% ipython --no-banner

In [1]: import numpy as np

In [2]: from numpy import linalg as LA

In [3]: np.set_printoptions(precision=1, suppress=True, linewidth=200, floatmode="fixed")

In [4]: def rnd(a):
   ...:     return np.round(a, 1) + 0
   ...: 

In [5]: data = np.load("case17.npy")

In [6]: data
Out[6]: 
array([[ -6.0,   6.0,   3.0,  -5.0],
       [  0.0,   2.0,   3.0,  -3.0],
       [ 12.0, -10.0,  -4.0,   8.0],
       [ 12.0, -10.0,  -3.0,   7.0]])

In [7]: # rank 3

In [8]: rank = LA.matrix_rank(data)

In [9]: rank
Out[9]: np.int64(3)

In [10]: null = LA.svd(data)[2][rank:].T

In [11]: [int(LA.matrix_rank(np.delete(data, i, axis=0))) for i in range(4)]
Out[11]: [3, 3, 2, 3]

In [12]: rnd(null @ null.T)
Out[12]: 
array([[ 0.1,  0.0, -0.2, -0.2],
       [ 0.0,  0.0,  0.0,  0.0],
       [-0.2,  0.0,  0.5,  0.5],
       [-0.2,  0.0,  0.5,  0.5]])

In [13]: m1 = np.load("layer12.npy")

In [14]: m1
Out[14]: 
array([[ 5, -3,  0,  0,  0,  0],
       [-5,  9,  0,  0,  0,  0],
       [-6,  0,  0,  0,  0,  0],
       [ 0,  0,  5, -3,  0,  0],
       [ 0,  0, -5,  9,  0,  0],
       [ 0,  0, -6,  0,  0,  0],
       [ 0,  0,  0,  0,  5, -3],
       [ 0,  0,  0,  0, -5,  9],
       [ 0,  0,  0,  0, -6,  0]])

In [15]: A2 = m1[0, 0] * m1[1:] - np.outer(m1[1:, 0], m1[0])

In [16]: A2
Out[16]: 
array([[  0,  30,   0,   0,   0,   0],
       [  0, -18,   0,   0,   0,   0],
       [  0,   0,  25, -15,   0,   0],
       [  0,   0, -25,  45,   0,   0],
       [  0,   0, -30,   0,   0,   0],
       [  0,   0,   0,   0,  25, -15],
       [  0,   0,   0,   0, -25,  45],
       [  0,   0,   0,   0, -30,   0]])

In [17]: m1[:, 0] / m1[0, 0]
Out[17]: array([ 1.0, -1.0, -1.2,  0.0,  0.0,  0.0,  0.0,  0.0,  0.0])

In [18]: rng = np.random.default_rng(49966)

In [19]: z = rng.permutation(6)

In [20]: A2 = m1[:, z] * rng.choice([-1, 1], 6)

In [21]: A2
Out[21]: 
array([[ 0,  0, -3, -5,  0,  0],
       [ 0,  0,  9,  5,  0,  0],
       [ 0,  0,  0,  6,  0,  0],
       [ 0,  0,  0,  0,  5,  3],
       [ 0,  0,  0,  0, -5, -9],
       [ 0,  0,  0,  0, -6,  0],
       [-3, -5,  0,  0,  0,  0],
       [ 9,  5,  0,  0,  0,  0],
       [ 0,  6,  0,  0,  0,  0]])

In [22]: U, _, VT = LA.svd(m1.T @ A2)

In [23]: z
Out[23]: array([5, 4, 1, 0, 2, 3])

In [24]: O, r_ = LA.qr(m1)

In [25]: O.shape, r_.shape
Out[25]: ((9, 6), (6, 6))

In [26]: rnd(abs(r_[0, 0])), rnd(LA.norm(m1[:, 0]))
Out[26]: (np.float64(9.3), np.float64(9.3))

In [27]: rnd(O)
Out[27]: 
array([[-0.5, -0.1,  0.0,  0.0,  0.0,  0.0],
       [ 0.5, -0.8,  0.0,  0.0,  0.0,  0.0],
       [ 0.6,  0.6,  0.0,  0.0,  0.0,  0.0],
       [ 0.0,  0.0, -0.5, -0.1,  0.0,  0.0],
       [ 0.0,  0.0,  0.5, -0.8,  0.0,  0.0],
       [ 0.0,  0.0,  0.6,  0.6,  0.0,  0.0],
       [ 0.0,  0.0,  0.0,  0.0, -0.5, -0.1],
       [ 0.0,  0.0,  0.0,  0.0,  0.5, -0.8],
       [ 0.0,  0.0,  0.0,  0.0,  0.6,  0.6]])

In [28]: rnd(r_)
Out[28]: 
array([[-9.3,  6.5,  0.0,  0.0,  0.0,  0.0],
       [ 0.0, -6.9,  0.0,  0.0,  0.0,  0.0],
       [ 0.0,  0.0, -9.3,  6.5,  0.0,  0.0],
       [ 0.0,  0.0,  0.0, -6.9,  0.0,  0.0],
       [ 0.0,  0.0,  0.0,  0.0, -9.3,  6.5],
       [ 0.0,  0.0,  0.0,  0.0,  0.0, -6.9]])

In [29]: np.allclose(r_.T @ r_, m1.T @ m1)
Out[29]: True

In [30]: feats = np.loadtxt("data.csv", delimiter=",")

In [31]: rnd(feats)
Out[31]: 
array([[ 4.7,  4.6,  1.8, -2.0, -1.9, -5.2, -0.6,  2.2, -0.2],
       [ 1.4,  4.4,  1.2,  4.3, -0.5,  4.5,  2.0, -3.2,  0.3],
       [-2.8,  0.8,  0.3,  1.1,  0.0, -4.5,  2.8, -6.7,  1.5]])

In [32]: rnd(np.diff(feats, axis=0))
Out[32]: 
array([[-3.3, -0.2, -0.6,  6.2,  1.4,  9.7,  2.7, -5.4,  0.5],
       [-4.2, -3.6, -0.9, -3.2,  0.5, -9.0,  0.8, -3.5,  1.2]])

In [33]: mat = np.array([[0.0, -2.0, 0.0, 0.0, 0.0, 0.0, 0.0],
    ...:     [-2.0, -1.0, -2.0, 0.0, 0.0, 0.0, 0.0],
    ...:     [0.0, -2.0, -1.0, -2.0, 0.0, 0.0, 0.0],
    ...:     [0.0, 0.0, -2.0, 0.0, -2.0, 0.0, 0.0],
    ...:     [0.0, 0.0, 0.0, -2.0, -1.0, -2.0, 0.0],
    ...:     [0.0, 0.0, 0.0, 0.0, -2.0, 2.0, -2.0],
    ...:     [0.0, 0.0, 0.0, 0.0, 0.0, -2.0, 3.0]])

In [34]: # symmetric, so the eigenvalues are real

In [35]: W = np.array([[3, -2, 2, 6],
    ...:     [9, 0, -8, -9],
    ...:     [7, -8, 9, 1],
    ...:     [0, 7, -4, -9],
    ...:     [-8, -3, -5, -2],
    ...:     [-7, -6, -3, 6],
    ...:     [-6, -6, -5, -6]])

In [36]: c = np.array([3, -4, 2, -4])

In [37]: act = np.maximum(mat @ W + c, 0)

In [38]: rnd((act > 0).mean(axis=0))
Out[38]: array([0.4, 0.4, 0.6, 0.6])

In [39]: C = np.array([[1, 0], [0, 0], [0, 0], [0, 1]])

In [40]: act @ C
Out[40]: 
array([[ 0.0, 14.0],
       [ 0.0,  0.0],
       [ 0.0, 31.0],
       [ 5.0,  0.0],
       [25.0,  4.0],
       [17.0, 24.0],
       [ 0.0,  0.0]])

In [41]: U, sigma, VT = LA.svd(mat, full_matrices=False)

In [42]: rnd(VT @ VT.T)
Out[42]: 
array([[1.0, 0.0, 0.0, 0.0, 0.0, 0.0, 0.0],
       [0.0, 1.0, 0.0, 0.0, 0.0, 0.0, 0.0],
       [0.0, 0.0, 1.0, 0.0, 0.0, 0.0, 0.0],
       [0.0, 0.0, 0.0, 1.0, 0.0, 0.0, 0.0],
       [0.0, 0.0, 0.0, 0.0, 1.0, 0.0, 0.0],
       [0.0, 0.0, 0.0, 0.0, 0.0, 1.0, 0.0],
       [0.0, 0.0, 0.0, 0.0, 0.0, 0.0, 1.0]])

In [43]: x = np.array([1, 0, 2, 2, 0, 0, 2])

In [44]: (mat * x).sum(axis=1)
Out[44]: array([ 0.0, -6.0, -6.0, -4.0, -4.0, -4.0,  6.0])

In [45]: np.einsum("ij,j->i", mat, x)
Out[45]: array([ 0.0, -6.0, -6.0, -4.0, -4.0, -4.0,  6.0])

In [46]: mat @ np.eye(7)[5]
Out[46]: array([ 0.0,  0.0,  0.0,  0.0, -2.0,  2.0, -2.0])

In [47]: rnd(LA.eigvalsh(mat).min())
Out[47]: np.float64(-4.2)

In [48]: A2 = np.array([[2, 0], [1, 3]])

In [49]: C = np.array([[-4, -1, 1], [3, 4, -3], [-1, 1, 4]])

In [50]: J = np.kron(A2, C)

In [51]: J
Out[51]: 
array([[ -8,  -2,   2,   0,   0,   0],
       [  6,   8,  -6,   0,   0,   0],
       [ -2,   2,   8,   0,   0,   0],
       [ -4,  -1,   1, -12,  -3,   3],
       [  3,   4,  -3,   9,  12,  -9],
       [ -1,   1,   4,  -3,   3,  12]])

In [52]: x = np.array([-1, 0, -3, 1, 1, -3])

In [53]: rhs = J @ x

In [54]: rhs
Out[54]: array([  2,  12, -22, -23,  54, -47])

In [55]: rnd(LA.solve(J, 3 * rhs))
Out[55]: array([-3.0,  0.0, -9.0,  3.0,  3.0, -9.0])

In [56]: rnd(LA.solve(J, rhs + J[:, 4]))
Out[56]: array([-1.0,  0.0, -3.0,  1.0,  2.0, -3.0])

In [57]: x = np.array([2, 2, 3, 3, 0, 1])

In [58]: rhs = m1 @ x

In [59]: c, lr = np.zeros(6), 1 / LA.norm(m1, 2) ** 2

In [60]: for i in range(50):
    ...:     c -= lr * m1.T @ (m1 @ c - rhs)
    ...:     if i % 10 == 0: print(i, round(LA.norm(m1 @ c - rhs), 1))
    ...: 
0 22.1
10 2.7
20 0.3
30 0.0
40 0.0

In [61]: rnd(LA.cond(m1))
Out[61]: np.float64(2.3)
